$ ipython --no-banner

In [1]: import numpy as np

In [2]: from numpy import linalg as LA

In [3]: np.set_printoptions(precision=3, suppress=True, linewidth=120)

In [4]: E = np.load("block19.npy")

In [5]: E
Out[5]: 
array([[  5,   6,  -4,  -6,   1,   3,  -6,  -4,  -7,  -3,  -1,  -1],
       [  6,   9,  -3,  -9,   6,   0,  -6,  -9,  -9,  -9,   0,   3],
       [ -4,  -3,   5,   3,   4,  -6,   6,  -1,   5,  -3,   2,   5],
       [ -6,  -9,   3,   9,  -6,   0,   6,   9,   9,   9,   0,  -3],
       [  1,   6,   4,  -6,  13,  -9,   2, -12,  -3, -15,   3,  11],
       [  3,   0,  -6,   0,  -9,   9,  -6,   6,  -3,   9,  -3,  -9],
       [ -6,  -6,   6,   6,   2,  -6,   8,   2,   8,   0,   2,   4],
       [ -4,  -9,  -1,   9, -12,   6,   2,  13,   7,  15,  -2,  -9],
       [ -7,  -9,   5,   9,  -3,  -3,   8,   7,  10,   6,   1,   0],
       [ -3,  -9,  -3,   9, -15,   9,   0,  15,   6,  18,  -3, -12],
       [ -1,   0,   2,   0,   3,  -3,   2,  -2,   1,  -3,   1,   3],
       [ -1,   3,   5,  -3,  11,  -9,   4,  -9,   0, -12,   3,  10]])

In [6]: x = np.array([5, 5, 2, 5, 4, 2, 3, 2, 3, 0, 4, 3])

In [7]: (E * x).sum(axis=1)
Out[7]: array([-27,  -6,  48,   6,  65, -69,  50, -40,  29, -63,  23,  67])

In [8]: LA.norm(E @ x) <= LA.norm(E, 2) * LA.norm(x) + 1e-9
Out[8]: np.True_

In [9]: E @ np.ones(12)
Out[9]: array([-17., -21.,  13.,  21.,  -5.,  -9.,  20.,  15.,  24.,  12.,   3.,   2.])

In [10]: np.einsum("ij,j->i", E, x)
Out[10]: array([-27,  -6,  48,   6,  65, -69,  50, -40,  29, -63,  23,  67])

In [11]: round(np.trace(LA.pinv(E) @ E), 3)
Out[11]: np.float64(2.0)

In [12]: np.allclose(E[:-1].T @ LA.lstsq(E[:-1].T, E[-1])[0], E[-1])
Out[12]: True

In [13]: np.abs(np.diag(LA.qr(E)[1])) > 1e-9
Out[13]: array([ True,  True, False, False, False, False, False, False, False, False, False, False])

In [14]: gram = E.T @ E

In [15]: LA.matrix_rank(gram)
Out[15]: np.int64(2)

In [16]: np.trace(gram), (E ** 2).sum()
Out[16]: (np.int64(6420), np.int64(6420))

In [17]: (E @ E.T).shape
Out[17]: (12, 12)

In [18]: np.allclose(gram, gram.T)
Out[18]: True

In [19]: np.round(LA.eigvalsh(gram)[::-1], 3) + 0
Out[19]: 
array([4706.162, 1713.838,    0.   ,    0.   ,    0.   ,    0.   ,    0.   ,    0.   ,    0.   ,    0.   ,    0.   ,
          0.   ])

In [20]: m1 = np.load("dump.npy")

In [21]: m1
Out[21]: 
array([[ 1.221, -0.33 ,  1.36 , -0.439,  0.116,  0.63 ],
       [-0.352, -0.417, -0.009,  0.038, -0.281, -0.133],
       [-0.585,  1.005,  1.698,  0.929, -0.664,  0.236],
       [ 0.187,  0.811,  0.853,  0.388, -0.071, -0.54 ],
       [ 0.238,  2.52 ,  2.605,  1.051, -0.653, -1.123],
       [ 1.136, -0.029,  1.625, -0.213,  0.036, -0.122],
       [ 0.076,  0.508,  1.009, -0.076, -0.134, -0.355]])

In [22]: x = np.array([2, 2, 0, 0, 0, 0])

In [23]: rhs = m1 @ x

In [24]: np.round(LA.lstsq(m1, rhs)[0], 3) + 0
Out[24]: array([2., 2., 0., 0., 0., 0.])

In [25]: rng = np.random.default_rng(378172)

In [26]: rhs = rhs + 0.1 * rng.normal(size=7)

In [27]: rhs
Out[27]: array([ 1.805, -1.457,  0.837,  2.024,  5.468,  2.226,  1.226])

In [28]: coef, *_ = LA.lstsq(m1, rhs)

In [29]: coef
Out[29]: array([ 1.895,  1.914,  0.082, -0.06 ,  0.058, -0.075])

In [30]: np.round(m1.T @ (rhs - m1 @ coef), 3) + 0
Out[30]: array([0., 0., 0., 0., 0., 0.])

In [31]: np.round(LA.norm(rhs - m1 @ coef), 3)
Out[31]: np.float64(0.055)
